In [1]: import numpy as np

In [2]: from numpy import linalg as LA

In [3]: np.set_printoptions(suppress=True, linewidth=160)

In [4]: def tidy(a):
   ...:     return np.round(a, 2) + 0
   ...: 

In [5]: arr = np.loadtxt("case13.csv", delimiter=",")

In [6]: print(tidy(arr))
[[-0.63  0.7   0.23 -0.23]
 [ 0.7   0.7  -0.1   0.1 ]
 [ 0.23 -0.1   0.97  0.03]
 [-0.23  0.1   0.03  0.97]]

In [7]: print(tidy(LA.norm(arr, axis=0)))
[1. 1. 1. 1.]

In [8]: tidy(arr.T @ arr)
Out[8]: 
array([[1., 0., 0., 0.],
       [0., 1., 0., 0.],
       [0., 0., 1., 0.],
       [0., 0., 0., 1.]])

In [9]: other = LA.inv(arr)

In [10]: print(tidy(LA.det(arr) * LA.det(other)))
1.0

In [11]: tidy(LA.slogdet(arr)[0])
Out[11]: np.float64(-1.0)

In [12]: tidy(LA.det(arr) * other)
Out[12]: 
array([[ 0.63, -0.7 , -0.23,  0.23],
       [-0.7 , -0.7 ,  0.1 , -0.1 ],
       [-0.23,  0.1 , -0.97, -0.03],
       [ 0.23, -0.1 , -0.03, -0.97]])

In [13]: tidy(LA.cond(arr))
Out[13]: np.float64(1.0)

In [14]: tidy(LA.inv(other))
Out[14]: 
array([[-0.63,  0.7 ,  0.23, -0.23],
       [ 0.7 ,  0.7 , -0.1 ,  0.1 ],
       [ 0.23, -0.1 ,  0.97,  0.03],
       [-0.23,  0.1 ,  0.03,  0.97]])

In [15]: x0 = np.array([0, 3, 0, 2])

In [16]: tidy(LA.det(arr))
Out[16]: np.float64(-1.0)

In [17]: [p for p in range(1, 25) if np.allclose(LA.matrix_power(arr, p), np.eye(4))]
Out[17]: [2, 4, 6, 8, 10, 12, 14, 16, 18, 20, 22, 24]

In [18]: tidy(LA.norm(x0)), tidy(LA.norm(arr @ x0))
Out[18]: (np.float64(3.61), np.float64(3.61))

In [19]: X = np.array([[4, 5, 5], [5, 2, 2], [14, 9, 9]])

In [20]: left, s, Vh = LA.svd(X, full_matrices=False)

In [21]: (s > 1e-8).sum()
Out[21]: np.int64(2)

In [22]: tidy(Vh @ Vh.T)
Out[22]: 
array([[1., 0., 0.],
       [0., 1., 0.],
       [0., 0., 1.]])

In [23]: print(tidy(left.T @ left))
[[1. 0. 0.]
 [0. 1. 0.]
 [0. 0. 1.]]

In [24]: x0 = np.array([0, 2, 3])

In [25]: h = np.maximum(X @ x0, 0)

In [26]: np.maximum(X @ x0, 0) - np.maximum(-X @ x0, 0)
Out[26]: array([25, 10, 45])

In [27]: np.flatnonzero(h > 1e-9)
Out[27]: array([0, 1, 2])

In [28]: tidy(np.tanh(X @ x0))
Out[28]: array([1., 1., 1.])

In [29]: X.T @ h
Out[29]: array([780, 550, 550])

In [30]: h
Out[30]: array([25, 10, 45])

In [31]: K = np.load("out9.npy")

In [32]: K
Out[32]: 
array([[ 0, -1, -1, -3],
       [ 2,  1,  5, -1],
       [ 3,  1, -1, -1],
       [ 1,  1,  2, -6],
       [ 1, -1,  2,  2],
       [ 0,  0,  0,  0],
       [ 1, -1,  2,  2],
       [ 1, -1,  2,  2],
       [ 0,  0,  0,  0],
       [ 1,  2,  3, -3],
       [ 0,  0,  0,  0],
       [ 1,  2,  3, -3],
       [ 3,  0, -2, -4],
       [ 0,  0,  0,  0],
       [ 0,  0,  0,  0],
       [ 3,  1, -1, -1],
       [ 0, -1, -1, -3],
       [ 4,  3,  2, -4],
       [ 2,  0,  4, -4],
       [ 1,  2,  3, -3]])

In [33]: P = K @ LA.solve(K.T @ K, K.T)

In [34]: np.allclose(P @ P, P)
Out[34]: True

In [35]: tidy(P @ K[:, 3])
Out[35]: array([-3., -1., -1., -6.,  2.,  0.,  2.,  2.,  0., -3.,  0., -3., -4.,  0.,  0., -1., -3., -4., -4., -3.])
